In [1]: import numpy as np

In [2]: np.set_printoptions(precision=2, suppress=True, linewidth=120, legacy="1.25")

In [3]: rnd = lambda a: np.round(a, 2) + 0

In [4]: E = np.load("a.npy")

In [5]: E
Out[5]: 
array([[2, 2, 4, 2, 4, 4, 5, 4, 2, 4, 2, 6, 5, 4],
       [2, 4, 3, 4, 2, 0, 1, 5, 3, 1, 6, 0, 4, 2],
       [4, 3, 2, 0, 3, 3, 4, 2, 1, 4, 4, 3, 4, 4],
       [2, 4, 0, 2, 6, 4, 3, 3, 3, 0, 1, 5, 6, 4],
       [4, 2, 3, 6, 2, 5, 5, 4, 5, 2, 1, 2, 3, 2],
       [4, 0, 3, 4, 5, 2, 1, 6, 4, 3, 3, 3, 5, 3],
       [5, 1, 4, 3, 5, 1, 2, 0, 5, 5, 2, 5, 4, 2],
       [4, 5, 2, 3, 4, 6, 0, 2, 1, 4, 3, 6, 3, 1],
       [2, 3, 1, 3, 5, 4, 5, 1, 4, 3, 4, 1, 2, 4],
       [4, 1, 4, 0, 2, 3, 5, 4, 3, 0, 3, 3, 2, 3],
       [2, 6, 4, 1, 1, 3, 2, 3, 4, 3, 2, 3, 3, 6],
       [6, 0, 3, 5, 2, 3, 5, 6, 1, 3, 3, 4, 4, 3],
       [5, 4, 4, 6, 3, 5, 4, 3, 2, 2, 3, 4, 4, 3],
       [4, 2, 4, 4, 2, 3, 2, 1, 4, 3, 6, 3, 3, 2]])

In [6]: u = np.array([1, -2, 4, 5, 5, -3, 3, -5, -3, 4, -4, 1, 0, 4])

In [7]: B = E + np.outer(u, np.eye(14)[11])

In [8]: np.linalg.matrix_rank(B - E)
Out[8]: 1

In [9]: rnd(np.linalg.det(B) / np.linalg.det(E)), rnd(1 + np.linalg.solve(E, u)[11])
Out[9]: (0.76, 0.76)

In [10]: np.all(np.linalg.eigvalsh(E) > 0)
Out[10]: False

In [11]: B = np.linalg.inv(E)

In [12]: rnd(np.linalg.slogdet(E)[0])
Out[12]: -1.0

In [13]: np.allclose(B, E.T)
Out[13]: False

In [14]: rnd(np.linalg.det(E) * np.linalg.det(B))
Out[14]: 1.0

In [15]: evals, V = np.linalg.eigh(E)

In [16]: vec = np.array([2, -2, -2, 2, -2, 3, 3, -2, -3, -1, -2, 2, 3, 0])

In [17]: vec @ E @ vec
Out[17]: 184

In [18]: rnd(np.linalg.eigvalsh(E[1:, 1:]))
Out[18]: array([-9.14, -7.76, -6.82, -5.35, -3.84, -1.65,  1.11,  1.8 ,  3.17,  5.84,  6.82,  7.69, 40.14])

In [19]: A = np.array([[-0.2, 0.2, 0.0, 1.3, -0.5, -0.1, -0.1],
    ...:     [-1.0, 0.9, 1.5, 1.8, -1.3, 0.3, -1.2],
    ...:     [1.1, 0.3, -0.1, -0.4, 0.4, -1.9, 0.2],
    ...:     [-0.2, 0.4, 0.4, -2.8, 0.3, -1.1, 0.9],
    ...:     [-0.6, 0.1, 1.7, 0.2, -3.1, 0.9, 1.4],
    ...:     [-1.2, 1.4, 1.7, 0.1, -0.1, 1.6, 1.1],
    ...:     [0.3, 0.2, -1.4, 0.8, -1.0, -1.5, 0.1],
    ...:     [1.4, -2.0, -0.9, -0.4, 1.6, 0.2, -0.5],
    ...:     [0.6, -0.5, -0.5, 1.5, 0.7, 0.6, -1.3],
    ...:     [0.2, -0.4, 0.6, 2.1, 2.3, 1.3, 0.8],
    ...:     [1.2, 1.0, -2.0, -0.2, -0.9, 1.6, -1.4]])

In [20]: A
Out[20]: 
array([[-0.2,  0.2,  0. ,  1.3, -0.5, -0.1, -0.1],
       [-1. ,  0.9,  1.5,  1.8, -1.3,  0.3, -1.2],
       [ 1.1,  0.3, -0.1, -0.4,  0.4, -1.9,  0.2],
       [-0.2,  0.4,  0.4, -2.8,  0.3, -1.1,  0.9],
       [-0.6,  0.1,  1.7,  0.2, -3.1,  0.9,  1.4],
       [-1.2,  1.4,  1.7,  0.1, -0.1,  1.6,  1.1],
       [ 0.3,  0.2, -1.4,  0.8, -1. , -1.5,  0.1],
       [ 1.4, -2. , -0.9, -0.4,  1.6,  0.2, -0.5],
       [ 0.6, -0.5, -0.5,  1.5,  0.7,  0.6, -1.3],
       [ 0.2, -0.4,  0.6,  2.1,  2.3,  1.3,  0.8],
       [ 1.2,  1. , -2. , -0.2, -0.9,  1.6, -1.4]])

In [21]: vec = np.array([-1, 3, 2, 1, 0, 0, 3])

In [22]: target = A @ vec

In [23]: rnd(np.linalg.solve(A.T @ A, A.T @ target))
Out[23]: array([-1.,  3.,  2.,  1.,  0.,  0.,  3.])

In [24]: rnd(np.linalg.pinv(A) @ A)
Out[24]: 
array([[1., 0., 0., 0., 0., 0., 0.],
       [0., 1., 0., 0., 0., 0., 0.],
       [0., 0., 1., 0., 0., 0., 0.],
       [0., 0., 0., 1., 0., 0., 0.],
       [0., 0., 0., 0., 1., 0., 0.],
       [0., 0., 0., 0., 0., 1., 0.],
       [0., 0., 0., 0., 0., 0., 1.]])

In [25]: rng = np.random.default_rng(4898)

In [26]: target = target + 0.05 * rng.normal(size=11)

In [27]: rnd(target)
Out[27]: array([  1.77,   4.82,  -0.13,   2.19,   8.77,  12.25,  -1.4 , -11.1 ,  -5.53,   4.32,  -6.6 ])

In [28]: c, *_ = np.linalg.lstsq(A, target)

In [29]: c.round()
Out[29]: array([-1.,  3.,  2.,  1., -0.,  0.,  3.])

In [30]: rnd(np.linalg.norm(target - A @ c))
Out[30]: 0.03

In [31]: F = np.load("w.npy")

In [32]: F
Out[32]: 
array([[ -1,  -3,  -2,   0,   2,  -2,   2,   2,  -2,  -1,  -2],
       [ -2,  57,  -1,  -2,   2,   0,   2,   3,   1,   2,   2],
       [  3,   0, -89,  -3,   3,  -2,   3,   1,   1,  -2,  -2],
       [ -2,  -3,   2, -47,  -3,   3,   2,   0,   3,   2,   2],
       [ -2,   1,  -2,  -2, -29,   0,  -1,  -2,   0,   2,   0],
       [  1,   2,  -2,  -1,   3, -12,   0,  -3,  -1,   2,   2],
       [ -1,  -1,   1,  -2,   0,   3, -61,   2,  -3,  -1,  -2],
       [ -3,   0,   2,   3,   3,  -2,   3,  20,   0,   1,   1],
       [  0,   1,   3,  -3,   3,   2,   3,  -3, -32,   3,  -3],
       [  0,  -2,   1,   3,   1,   1,   0,  -3,  -2,  57,  -1],
       [ -3,   0,   1,  -1,   1,  -2,  -1,   2,   1,   1,  80]])

In [33]: B = np.linalg.inv(F)

In [34]: np.allclose(B, F.T)
Out[34]: False

In [35]: rnd(B)
Out[35]: 
array([[-0.91, -0.05,  0.02,  0.  , -0.03,  0.13, -0.02,  0.12,  0.05, -0.02, -0.02],
       [-0.02,  0.02,  0.  ,  0.  ,  0.  ,  0.  ,  0.  ,  0.  ,  0.  ,  0.  ,  0.  ],
       [-0.03,  0.  , -0.01,  0.  ,  0.  ,  0.01,  0.  ,  0.  ,  0.  ,  0.  ,  0.  ],
       [ 0.03,  0.  ,  0.  , -0.02,  0.  , -0.01,  0.  , -0.01,  0.  ,  0.  ,  0.  ],
       [ 0.07,  0.  ,  0.  ,  0.  , -0.03, -0.01,  0.  , -0.01,  0.  ,  0.  ,  0.  ],
       [-0.03,  0.  ,  0.  ,  0.  , -0.01, -0.08,  0.  , -0.01,  0.  ,  0.  ,  0.  ],
       [ 0.01,  0.  ,  0.  ,  0.  ,  0.  ,  0.  , -0.02,  0.  ,  0.  ,  0.  ,  0.  ],
       [-0.15, -0.01,  0.01,  0.  ,  0.  ,  0.02,  0.  ,  0.07,  0.01,  0.  ,  0.  ],
       [ 0.02,  0.  ,  0.  ,  0.  ,  0.  , -0.01,  0.  , -0.01, -0.03,  0.  ,  0.  ],
       [-0.01,  0.  ,  0.  ,  0.  ,  0.  ,  0.  ,  0.  ,  0.  ,  0.  ,  0.02,  0.  ],
       [-0.03,  0.  ,  0.  ,  0.  ,  0.  ,  0.  ,  0.  ,  0.  ,  0.  ,  0.  ,  0.01]])

In [36]: (np.abs(B) > 1e-9).astype(int)
Out[36]: 
array([[1, 1, 1, 1, 1, 1, 1, 1, 1, 1, 1],
       [1, 1, 1, 1, 1, 1, 1, 1, 1, 1, 1],
       [1, 1, 1, 1, 1, 1, 1, 1, 1, 1, 1],
       [1, 1, 1, 1, 1, 1, 1, 1, 1, 1, 1],
       [1, 1, 1, 1, 1, 1, 1, 1, 1, 1, 1],
       [1, 1, 1, 1, 1, 1, 1, 1, 1, 1, 1],
       [1, 1, 1, 1, 1, 1, 1, 1, 1, 1, 1],
       [1, 1, 1, 1, 1, 1, 1, 1, 1, 1, 1],
       [1, 1, 1, 1, 1, 1, 1, 1, 1, 1, 1],
       [1, 1, 1, 1, 1, 1, 1, 1, 1, 1, 1],
       [1, 1, 1, 1, 1, 1, 1, 1, 1, 1, 1]])

In [37]: rnd(F @ B)
Out[37]: 
array([[1., 0., 0., 0., 0., 0., 0., 0., 0., 0., 0.],
       [0., 1., 0., 0., 0., 0., 0., 0., 0., 0., 0.],
       [0., 0., 1., 0., 0., 0., 0., 0., 0., 0., 0.],
       [0., 0., 0., 1., 0., 0., 0., 0., 0., 0., 0.],
       [0., 0., 0., 0., 1., 0., 0., 0., 0., 0., 0.],
       [0., 0., 0., 0., 0., 1., 0., 0., 0., 0., 0.],
       [0., 0., 0., 0., 0., 0., 1., 0., 0., 0., 0.],
       [0., 0., 0., 0., 0., 0., 0., 1., 0., 0., 0.],
       [0., 0., 0., 0., 0., 0., 0., 0., 1., 0., 0.],
       [0., 0., 0., 0., 0., 0., 0., 0., 0., 1., 0.],
       [0., 0., 0., 0., 0., 0., 0., 0., 0., 0., 1.]])

In [38]: rnd(np.linalg.cond(F))
Out[38]: 85.28
